$ ipython --no-banner

In [1]: import numpy as np

In [2]: np.set_printoptions(precision=2, suppress=True, linewidth=120)

In [3]: def rnd(a):
   ...:     return np.round(a, 2) + 0
   ...: 

In [4]: A = np.array([[3.0, 4.0, 0.0, 0.0],
   ...:     [4.0, 9.0, 4.0, 0.0],
   ...:     [0.0, 4.0, 2.0, 4.0],
   ...:     [0.0, 0.0, 4.0, 5.0]])

In [5]: Q, V = np.linalg.qr(A[:, :1])[0], np.linalg.qr(A[:, 1:])[0]

In [6]: sigma = np.linalg.svd(Q.T @ V, compute_uv=False)

In [7]: print(rnd(sigma))
[0.93]

In [8]: print((sigma > 0.9).sum())
1

In [9]: print(np.einsum("ii->", A))
19.0

In [10]: print(rnd(np.linalg.det(A.T)))
-306.0

In [11]: print(rnd(np.linalg.eigvals(A).sum().real))
19.0

In [12]: Q, r_ = np.linalg.qr(A)

In [13]: print(Q.shape, r_.shape)
(4, 4) (4, 4)

In [14]: print(np.trace(Q @ Q.T))
4.0

In [15]: print(rnd(r_))
[[-5.   -9.6  -3.2   0.  ]
 [ 0.   -4.57 -2.91 -3.5 ]
 [ 0.    0.    4.16  4.28]
 [ 0.    0.    0.    3.22]]

In [16]: Uu, sigma, Vt = np.linalg.svd(A, full_matrices=False)

In [17]: print(rnd(sigma))
[12.57  7.06  2.2   1.57]

In [18]: print(rnd(np.sqrt((sigma ** 2).sum())), rnd(np.linalg.norm(A)))
14.66 14.66

In [19]: print((sigma > 1e-8).sum())
4

In [20]: print(rnd(Vt @ Vt.T))
[[1. 0. 0. 0.]
 [0. 1. 0. 0.]
 [0. 0. 1. 0.]
 [0. 0. 0. 1.]]

In [21]: print(Uu.shape, sigma.shape, Vt.shape)
(4, 4) (4,) (4, 4)

In [22]: print(np.allclose(Uu * sigma @ Vt, A))
True

In [23]: m1 = np.load("out11.npy")

In [24]: print(m1)
[[-3 -6  5 10]
 [-3 -3  5  5]
 [-4 -8  3  6]
 [-4 -4  3  3]]

In [25]: t3 = np.stack([m1, 3 * m1, m1[::-1]])

In [26]: print(rnd(np.linalg.det(t3)))
[ 121. 9801.  121.]

In [27]: print(np.einsum("bij,cij->bc", t3, t3))
[[ 413 1239  324]
 [1239 3717  972]
 [ 324  972  413]]

In [28]: Y = m1 / np.sqrt((m1 ** 2).mean(axis=1, keepdims=True))

In [29]: print(rnd(Y[0]))
[-0.46 -0.92  0.77  1.53]

In [30]: print(rnd(np.linalg.norm(Y, axis=1)))
[2. 2. 2. 2.]

In [31]: u = np.array([0, 3, 2, -1])

In [32]: Y = m1 + np.outer(u, np.eye(4)[3])

In [33]: print(np.linalg.matrix_rank(np.linalg.inv(Y) - np.linalg.inv(m1), tol=1e-8))
1

In [34]: print(np.linalg.matrix_rank(Y - m1))
1
